$ python3 -q
>>> import numpy as np
>>> np.set_printoptions(precision=2, suppress=True, linewidth=160)
>>> rng = np.random.default_rng(50)
>>> t = rng.uniform(0, 2 * np.pi, 27)
>>> q, _ = np.linalg.qr(np.array([[-0.5, 0.3], [-0.3, 1.2], [-0.1, -1.0]]))
>>> F = 3 * np.c_[np.cos(t), np.sin(t)] @ q.T
>>> F
array([[-1.17,  1.37, -2.39],
       [-1.79,  0.77, -2.28],
       [ 2.24,  1.98, -0.21],
       [-2.6 , -1.2 , -0.89],
       [ 0.39, -1.9 ,  2.29],
       [ 1.05,  2.34, -1.56],
       [-2.09, -2.1 ,  0.46],
       [ 2.18,  2.04, -0.32],
       [ 2.42,  0.22,  1.76],
       [ 0.85, -1.62,  2.38],
       [-2.58, -1.37, -0.7 ],
       [ 2.39,  0.15,  1.81],
       [ 1.73, -0.85,  2.3 ],
       [-1.37, -2.33,  1.3 ],
       [-1.55, -2.31,  1.12],
       [-2.58, -1.34, -0.73],
       [ 1.95,  2.18, -0.67],
       [-2.35, -0.07, -1.86],
       [-2.47, -1.68, -0.28],
       [ 1.7 ,  2.27, -0.96],
       [ 2.51,  0.48,  1.57],
       [ 2.21, -0.2 ,  2.02],
       [ 0.11,  2.12, -2.12],
       [-2.12, -2.08,  0.41],
       [ 0.37, -1.91,  2.29],
       [ 0.53, -1.82,  2.33],
       [ 2.59,  0.88,  1.22]])
>>> W2 = F[[26, 16]].astype(float)
>>> for _ in range(6):
...     z = np.linalg.norm(F[:, None] - W2, axis=-1).argmin(axis=1)
...     W2 = np.array([F[z == j].mean(axis=0) for j in range(2)])
... 
>>> z
array([1, 1, 1, 1, 0, 1, 0, 1, 0, 0, 1, 0, 0, 0, 0, 1, 1, 1, 0, 1, 0, 0, 1, 0, 0, 0, 0])
>>> W2[1] - W2[0]
array([-0.75,  2.06, -2.76])
>>> np.abs(W2[1] - W2[0]).argmax()
np.int64(2)
>>> W2
array([[ 0.43, -1.14,  1.53],
       [-0.32,  0.93, -1.23]])
>>> U, sv, Vt = np.linalg.svd(F)
>>> np.argmax(sv[:-1] / (sv[1:] + 1e-6)) + 1
np.int64(2)
>>> out = U[:, :2] @ np.diag(sv[:2]) @ Vt[:2]
>>> round(float(np.linalg.norm(F - out, 2)), 2), round(float(sv[2]), 2)
(0.0, 0.0)
>>> round(np.linalg.norm(F - out) / np.linalg.norm(F), 2)
np.float64(0.0)
>>> mat = np.load("a.npy")
>>> mat
array([[ 16, -24,  20,  -4],
       [-24,  36, -30,   6],
       [ 20, -30,  25,  -5],
       [ -4,   6,  -5,   1]])
>>> f = np.array([4, 2])
>>> np.array([np.convolve(row, f, "same") for row in mat])
array([[ 64, -64,  32,  24],
       [-96,  96, -48, -36],
       [ 80, -80,  40,  30],
       [-16,  16,  -8,  -6]])
>>> np.correlate(mat[2], mat[1], "full")
array([  120,  -780,  1770, -2340,  1770,  -780,   120])
>>> np.convolve(mat[2], f)
array([ 80, -80,  40,  30, -10])
